In [1]: import numpy as np

In [2]: import numpy.linalg as la

In [3]: np.set_printoptions(precision=3, suppress=True, linewidth=100)

In [4]: data = np.load("test8.npy")

In [5]: print(data)
[[-0.276 -0.961]
 [ 0.961 -0.276]]

In [6]: # orthonormal columns

In [7]: ang = np.radians(15)

In [8]: r_ = np.eye(2)

In [9]: r_[0, 0] = r_[1, 1] = np.cos(ang)

In [10]: r_[0, 1], r_[1, 0] = -np.sin(ang), np.sin(ang)

In [11]: print(r_)
[[ 0.966 -0.259]
 [ 0.259  0.966]]

In [12]: M2 = data @ r_.T

In [13]: print(np.round(la.det(r_), 3), round(np.trace(r_), 3))
1.0 1.932

In [14]: print(M2)
[[-0.017 -1.   ]
 [ 1.    -0.017]]

In [15]: print(np.allclose(la.norm(data, axis=1), la.norm(M2, axis=1)))
True

In [16]: print(np.allclose(data @ data.T, M2 @ M2.T))
True

In [17]: print(np.round(data @ data.T, 3) + 0)
[[1. 0.]
 [0. 1.]]

In [18]: print(la.pinv(data))
[[-0.276  0.961]
 [-0.961 -0.276]]

In [19]: print(round(la.eigvals(data).sum().real, 3))
-0.551

In [20]: print(np.kron(np.eye(2, dtype=int), data))
[[-0.276 -0.961 -0.    -0.   ]
 [ 0.961 -0.276  0.    -0.   ]
 [-0.    -0.    -0.276 -0.961]
 [ 0.    -0.     0.961 -0.276]]

In [21]: print(np.round(la.det(2 * data), 3), np.round(la.det(data), 3))
4.0 1.0

In [22]: P = np.triu(np.array([[-3, -4], [0, -5]]), 1) + np.eye(2)

In [23]: M2 = P @ data @ la.inv(P)

In [24]: print(P @ data - data @ P)
[[-3.845  0.   ]
 [ 0.     3.845]]

In [25]: print(M2)
[[ -4.121 -16.341]
 [  0.961   3.569]]

In [26]: print(la.matrix_rank(M2))
2
